$ python -q
>>> import numpy as np
>>> np.set_printoptions(precision=1, suppress=True, linewidth=140)
>>> J = np.array([[1, 1, 1, 1], [0, 2, 0, 2], [1, 1, 1, 1], [0, 2, 0, 2]])
>>> print(J)
[[1 1 1 1]
 [0 2 0 2]
 [1 1 1 1]
 [0 2 0 2]]
>>> # looks like rank 2
>>> rk = np.linalg.matrix_rank(J)
>>> print(rk)
2
>>> N = np.linalg.svd(J)[2][rk:].T
>>> print([int(np.linalg.matrix_rank(np.delete(J, i, axis=0))) for i in range(4)])
[2, 2, 2, 2]
>>> print(np.round(J @ N, 1) + 0)
[[0. 0.]
 [0. 0.]
 [0. 0.]
 [0. 0.]]
>>> print([int(np.linalg.matrix_rank(J[:i])) for i in range(1, len(J) + 1)])
[1, 2, 2, 2]
>>> print(np.round(N @ N.T, 1) + 0)
[[ 0.5  0.  -0.5  0. ]
 [ 0.   0.5  0.  -0.5]
 [-0.5  0.   0.5  0. ]
 [ 0.  -0.5  0.   0.5]]
>>> print(np.argsort(-np.linalg.norm(J, axis=0).round(6), kind="stable")[:3])
[1 3 0]
>>> vec = np.array([0, 3, 5, 2])
>>> a = np.maximum(J @ vec, 0)
>>> print(J.T @ a)
[20 60 20 60]
>>> print(np.maximum(J @ (3 * vec), 0))
[30 30 30 30]
>>> print(np.flatnonzero(a > 1e-9))
[0 1 2 3]
>>> left, s, VT = np.linalg.svd(J)
>>> V = VT[:(s > 1e-8).sum()]
>>> rng = np.random.default_rng(131)
>>> vec = J[0] + 4 * J[2] + rng.integers(2) * np.eye(4)[2]
>>> print(vec)
[5. 5. 5. 5.]
>>> print(np.linalg.matrix_rank(np.vstack([J, vec])))
2
>>> print(np.diag(V.T @ V))
[0.5 0.5 0.5 0.5]
>>> m1 = np.array([[6, 5, -6, -2, 0, 1, -4, 9, -7, 1],
...     [4, 1, -4, -1, 6, 0, -3, 8, -4, 0],
...     [-8, -1, 8, 1, 3, 7, 9, 5, 6, 1],
...     [5, 1, -5, 6, -5, -6, -9, 8, -1, -6],
...     [3, 9, -3, -1, 7, 4, -7, 1, -7, -6],
...     [-8, 9, 8, 7, 5, -9, -6, -8, 9, 3]])
>>> M2 = m1[0, 0] * m1[1:] - np.outer(m1[1:, 0], m1[0])
>>> print(M2)
[[  0 -14   0   2  36  -4  -2  12   4  -4]
 [  0  34   0 -10  18  50  22 102 -20  14]
 [  0 -19   0  46 -30 -41 -34   3  29 -41]
 [  0  39   0   0  42  21 -30 -21 -21 -39]
 [  0  94   0  26  30 -46 -68  24  -2  26]]
>>> print(np.linalg.matrix_rank(M2), np.linalg.matrix_rank(m1))
5 6
>>> print(round(float(np.linalg.norm(M2) ** 2 / np.linalg.norm(M2, 2) ** 2), 1))
2.4
>>> print(round(np.linalg.norm(M2, 2), 1))
145.8
>>> print(np.round(np.linalg.norm(M2[4] - M2[3]), 1))
128.0
>>> print(np.linalg.norm(M2, axis=1).argmax())
4
>>> print(round(float(np.linalg.norm(m1) ** 2 / np.linalg.norm(m1, 2) ** 2), 1))
2.1
>>> print(np.linalg.norm(m1, axis=0))
[14.6 13.8 14.6  9.6 12.  13.5 16.5 17.3 15.2  9.1]
>>> print(np.round(np.linalg.norm(m1[3], 1), 1), round(float(np.linalg.norm(m1[3], np.inf)), 1))
52.0 9.0
>>> print(np.round(np.linalg.norm(m1, 1), 1), round(np.linalg.norm(m1, np.inf), 1))
39.0 72.0
>>> K = np.load("dump.npy")
>>> print(K)
[[-5 -3 -1  3 -5  1  5 -2  5  3]
 [ 2  5 -4 -4  2  5 -3  1  2 -1]
 [-1  7 -9 -5 -1 11 -1  0  9  1]]
>>> # columns 0 and 4 are equal
>>> try:
...     np.linalg.inv(K)
... except np.linalg.LinAlgError as e:
...     print("failed:", e)
... 
failed: Last 2 dimensions of the array must be square
>>> print(np.abs(np.diag(np.linalg.qr(K)[1])) > 1e-9)
[ True  True False]
>>> print(np.linalg.lstsq(K[:-1].T, K[-1])[2])
2
>>> print(np.round(np.trace(np.linalg.pinv(K) @ K), 1))
2.0
>>> print(np.round(K @ np.linalg.pinv(K) @ K, 1) + 0)
[[-5. -3. -1.  3. -5.  1.  5. -2.  5.  3.]
 [ 2.  5. -4. -4.  2.  5. -3.  1.  2. -1.]
 [-1.  7. -9. -5. -1. 11. -1.  0.  9.  1.]]
>>> print(np.unique(K.round(6), axis=0).shape)
(3, 10)
>>> M2 = np.array([[0, 3], [3, 3]])
>>> W0 = np.kron(np.eye(2, dtype=int), M2)
>>> print(W0)
[[0 3 0 0]
 [3 3 0 0]
 [0 0 0 3]
 [0 0 3 3]]
>>> r0 = np.array([1, 2, 2, 1])
>>> M2 = W0 + np.outer(r0, np.eye(4)[0])
>>> print(M2)
[[1. 3. 0. 0.]
 [5. 3. 0. 0.]
 [2. 0. 0. 3.]
 [1. 0. 3. 3.]]
>>> print(round(float(np.linalg.det(M2) / np.linalg.det(W0)), 1), np.round(1 + np.linalg.solve(W0, r0)[0], 1))
1.3 1.3
>>> print(np.linalg.matrix_rank(M2 - W0))
1
>>> vec = np.array([2, 1, -3, -2])
>>> rhs = W0 @ vec
>>> print(rhs)
[  3   9  -6 -15]
>>> print(np.linalg.solve(W0.T, W0[2]))
[0. 0. 1. 0.]
>>> t = np.radians(36)
>>> r_ = np.eye(4)
>>> r_[3, 3] = r_[0, 0] = np.cos(t)
>>> r_[3, 0], r_[0, 3] = -np.sin(t), np.sin(t)
>>> print(r_)
[[ 0.8  0.   0.   0.6]
 [ 0.   1.   0.   0. ]
 [ 0.   0.   1.   0. ]
 [-0.6  0.   0.   0.8]]
>>> M2 = W0 @ r_.T
>>> print(np.linalg.svd(W0, compute_uv=False), np.linalg.svd(M2, compute_uv=False))
[4.9 4.9 1.9 1.9] [4.9 4.9 1.9 1.9]
>>> print(np.allclose(W0 @ W0.T, M2 @ M2.T))
True
>>> print(round(float(np.linalg.det(r_)), 1), round(float(np.trace(r_)), 1))
1.0 3.6
>>> print(r_ @ r_)
[[ 0.3  0.   0.   1. ]
 [ 0.   1.   0.   0. ]
 [ 0.   0.   1.   0. ]
 [-1.   0.   0.   0.3]]
>>> print((r_ != 0).astype(int))
[[1 0 0 1]
 [0 1 0 0]
 [0 0 1 0]
 [1 0 0 1]]
>>> print((np.linalg.matrix_power((r_ != 0) + (r_.T != 0) + np.eye(4), 4) > 0).astype(int))
[[1 0 0 1]
 [0 1 0 0]
 [0 0 1 0]
 [1 0 0 1]]
>>> X = np.load("case5.npy")
>>> print(X)
[[0 0 0 0 0]
 [0 0 0 0 0]
 [0 0 0 0 0]
 [0 0 1 0 0]
 [0 2 0 0 2]
 [1 0 0 0 0]
 [0 0 1 0 0]
 [0 0 0 0 0]
 [0 0 0 0 0]
 [0 0 0 0 0]]
>>> left, s, VT = np.linalg.svd(X)
>>> V = VT[:(s > 1e-8).sum()]
>>> vec = X[4] + 4 * X[8] + rng.integers(2) * np.eye(5)[1]
>>> print(vec)
[0. 3. 0. 0. 2.]
>>> print(V.T @ V)
[[1.  0.  0.  0.  0. ]
 [0.  0.5 0.  0.  0.5]
 [0.  0.  1.  0.  0. ]
 [0.  0.  0.  0.  0. ]
 [0.  0.5 0.  0.  0.5]]
>>> rk = np.linalg.matrix_rank(X)
>>> print(rk)
3
>>> N = np.linalg.svd(X)[2][rk:].T
>>> print([int(np.linalg.matrix_rank(X[:, :j + 1])) for j in range(5)])
[1, 2, 3, 3, 3]
>>> print(N @ N.T)
[[ 0.   0.   0.   0.   0. ]
 [ 0.   0.5  0.   0.  -0.5]
 [ 0.   0.   0.   0.   0. ]
 [ 0.   0.   0.   1.   0. ]
 [ 0.  -0.5  0.   0.   0.5]]
>>> data = np.array([[2.9, 4.5, 4.2, 8.5, -3.0, 1.0, 3.9, 10.0, 8.6],
...     [2.6, -11.3, 3.5, -0.1, 2.6, -7.6, 0.4, -0.5, 4.0],
...     [2.8, 8.5, -0.7, 4.3, 13.8, 2.1, 0.2, -7.1, 5.4],
...     [3.0, 0.7, 4.3, -10.5, -5.5, 5.3, 2.0, -2.6, 8.4]])
>>> print(data)
[[  2.9   4.5   4.2   8.5  -3.    1.    3.9  10.    8.6]
 [  2.6 -11.3   3.5  -0.1   2.6  -7.6   0.4  -0.5   4. ]
 [  2.8   8.5  -0.7   4.3  13.8   2.1   0.2  -7.1   5.4]
 [  3.    0.7   4.3 -10.5  -5.5   5.3   2.   -2.6   8.4]]
>>> M2 = data / np.sqrt((data ** 2).mean(axis=1, keepdims=True))
>>> print(np.linalg.norm(M2, axis=1))
[3. 3. 3. 3.]
>>> print(np.linalg.matrix_rank(data - data.mean(axis=1, keepdims=True)))
4
>>> r0 = np.array([-3, -1])
>>> print(np.convolve(data[2], r0))
[ -8.4 -28.3  -6.4 -12.2 -45.7 -20.1  -2.7  21.1  -9.1  -5.4]
>>> print(np.cross(data[2, :3], data[3, :3]))
[ 37.  -14.1 -23.5]
>>> print(np.polyval(r0, data[2]))
[ -9.4 -26.5   1.1 -13.9 -42.4  -7.3  -1.6  20.3 -17.2]
>>> print(np.round(np.linalg.norm(data, "nuc"), 1))
68.7
>>> print(round(float(np.linalg.norm(data, 2)), 1))
20.0
>>> print(np.linalg.norm(data, axis=0))
[ 5.7 14.9  7.  14.2 15.4  9.6  4.4 12.5 13.8]
>>> M = np.load("out14.npy")
>>> print(M)
[[ 1 -2  4]
 [ 1 -1  1]
 [ 1  0  0]
 [ 1  1  1]
 [ 1  2  4]
 [ 1  3  9]
 [ 1  4 16]
 [ 1  5 25]
 [ 1  6 36]
 [ 1  7 49]]
>>> # column 2 dominates
>>> M2 = np.array([[-2, 1, 1], [2, -3, 0], [-2, -1, 3]])
>>> print(np.einsum("ij,ij->i", M, M))
[  21    3    1    3   21   91  273  651 1333 2451]
>>> print(np.linalg.matrix_rank(np.vstack([M, M2.T])))
3
>>> print(M2.T @ M.T)
[[-14  -6  -2  -2  -6 -14 -26 -42 -62 -86]
 [  3   3   1  -3  -9 -17 -27 -39 -53 -69]
 [ 13   4   1   4  13  28  49  76 109 148]]
>>> print(np.einsum("ik,kj->ji", M, M2))
[[-14  -6  -2  -2  -6 -14 -26 -42 -62 -86]
 [  3   3   1  -3  -9 -17 -27 -39 -53 -69]
 [ 13   4   1   4  13  28  49  76 109 148]]
>>> print(np.einsum("ij->j", M))
[ 10  25 145]
>>> hat = M @ np.linalg.solve(M.T @ M, M.T)
>>> print(hat.round(1) + 0)
[[ 0.6  0.4  0.2  0.  -0.1 -0.1 -0.1 -0.1  0.   0.1]
 [ 0.4  0.3  0.2  0.1  0.1  0.   0.   0.   0.   0. ]
 [ 0.2  0.2  0.2  0.2  0.1  0.1  0.1  0.   0.  -0.1]
 [ 0.   0.1  0.2  0.2  0.2  0.2  0.1  0.1  0.  -0.1]
 [-0.1  0.1  0.1  0.2  0.2  0.2  0.2  0.1  0.  -0.1]
 [-0.1  0.   0.1  0.2  0.2  0.2  0.2  0.1  0.1 -0.1]
 [-0.1  0.   0.1  0.1  0.2  0.2  0.2  0.2  0.1  0. ]
 [-0.1  0.   0.   0.1  0.1  0.1  0.2  0.2  0.2  0.2]
 [ 0.   0.   0.   0.   0.   0.1  0.1  0.2  0.3  0.4]
 [ 0.1  0.  -0.1 -0.1 -0.1 -0.1  0.   0.2  0.4  0.6]]
>>> print(np.allclose(hat @ hat, hat))
True
>>> left, s, VT = np.linalg.svd(M)
>>> print(np.argmax(s[:-1] / (s[1:] + 1e-6)) + 1)
1
>>> M2 = left[:, :1] @ np.diag(s[:1]) @ VT[:1]
>>> print(round(np.linalg.norm(M - M2) / np.linalg.norm(M), 1))
0.1
>>> print(np.linalg.matrix_rank(M, rtol=0.05))
2
>>> print(M2.round(1) + 0)
[[ 0.1  0.6  3.6]
 [ 0.   0.1  0.8]
 [ 0.   0.   0. ]
 [ 0.   0.2  1.2]
 [ 0.1  0.7  4.2]
 [ 0.3  1.5  9.3]
 [ 0.5  2.7 16.2]
 [ 0.8  4.2 25.1]
 [ 1.1  6.  36. ]
 [ 1.5  8.1 48.8]]
>>> print(np.round(np.linalg.eigvalsh(W0).min(), 1))
-1.9
>>> print(np.all(np.linalg.eigvalsh(W0) > 0))
False
>>> print([round(float(np.linalg.det(W0[:i, :i])), 2) + 0 for i in range(1, 5)])
[0.0, -9.0, 0.0, 81.0]
>>> F = np.loadtxt("run5.csv", delimiter=",")
>>> print(F)
[[ 1.  1.  0.  0.  0.  0.]
 [ 2.  1.  0.  0.  0.  0.]
 [-1.  2.  0.  0.  0.  0.]
 [ 0.  0.  1.  1.  0.  0.]
 [ 0.  0.  2.  1.  0.  0.]
 [ 0.  0. -1.  2.  0.  0.]
 [ 0.  0.  0.  0.  1.  1.]
 [ 0.  0.  0.  0.  2.  1.]
 [ 0.  0.  0.  0. -1.  2.]]
>>> hat = F @ np.linalg.solve(F.T @ F, F.T)
>>> print(np.round(np.linalg.eigvalsh(hat), 1) + 0)
[0. 0. 0. 1. 1. 1. 1. 1. 1.]
>>> print(np.trace(hat))
6.0
>>> print(hat @ F[:, 0])
[ 1.  2. -1.  0.  0.  0.  0.  0.  0.]
>>> print(np.linalg.norm(F, axis=1))
[1.4 2.2 2.2 1.4 2.2 2.2 1.4 2.2 2.2]
>>> print(np.round(np.linalg.norm(F) ** 2 / np.linalg.norm(F, 2) ** 2, 1))
5.1
>>> vec = np.array([1, 0, 9, -2, 6, -1])
>>> a = np.maximum(F @ vec, 0)
>>> print(np.tanh(F @ vec))
[ 0.8  1.  -0.8  1.   1.  -1.   1.   1.  -1. ]
>>> print(np.maximum(F @ vec, 0) - np.maximum(-F @ vec, 0))
[  1.   2.  -1.   7.  16. -13.   5.  11.  -8.]
>>> print(np.maximum(F @ (3 * vec), 0))
[ 3.  6.  0. 21. 48.  0. 15. 33.  0.]
>>> vec = np.array([5, 3, -1, 1, 0, -6])
>>> rhs = F @ vec
>>> print(np.round(np.linalg.pinv(F) @ F, 1) + 0)
[[1. 0. 0. 0. 0. 0.]
 [0. 1. 0. 0. 0. 0.]
 [0. 0. 1. 0. 0. 0.]
 [0. 0. 0. 1. 0. 0.]
 [0. 0. 0. 0. 1. 0.]
 [0. 0. 0. 0. 0. 1.]]
>>> print(np.round(np.linalg.lstsq(F, rhs)[0], 1) + 0)
[ 5.  3. -1.  1.  0. -6.]
>>> rhs = rhs + 0.3 * rng.normal(size=9)
>>> print(rhs)
[  8.4  12.8   0.9   0.6  -0.7   2.9  -5.8  -6.  -12. ]
>>> beta, *_ = np.linalg.lstsq(F, rhs)
>>> print(beta.round(1) + 0)
[ 5.   3.  -0.8  1.1  0.  -6. ]
>>> print(beta.round())
[ 5.  3. -1.  1.  0. -6.]
>>> z = rng.permutation(6)
>>> M2 = F[:, z] * rng.choice([-1, 1], 6)
>>> print(M2)
[[ 0.  0. -1. -1.  0. -0.]
 [ 0.  0. -2. -1.  0. -0.]
 [ 0.  0.  1. -2.  0. -0.]
 [ 0.  1. -0. -0.  0. -1.]
 [ 0.  1. -0. -0.  0. -2.]
 [ 0.  2. -0. -0.  0.  1.]
 [ 1.  0. -0. -0.  1. -0.]
 [ 1.  0. -0. -0.  2. -0.]
 [ 2.  0. -0. -0. -1. -0.]]
>>> left, _, VT = np.linalg.svd(F.T @ M2)
>>> print(np.round(left @ VT, 1) + 0)
[[ 0.  0. -1.  0.  0.  0.]
 [ 0.  0.  0. -1.  0.  0.]
 [ 0.  0.  0.  0.  0. -1.]
 [ 0.  1.  0.  0.  0.  0.]
 [ 0.  0.  0.  0.  1.  0.]
 [ 1.  0.  0.  0.  0.  0.]]
>>> print(z)
[5 3 0 1 4 2]
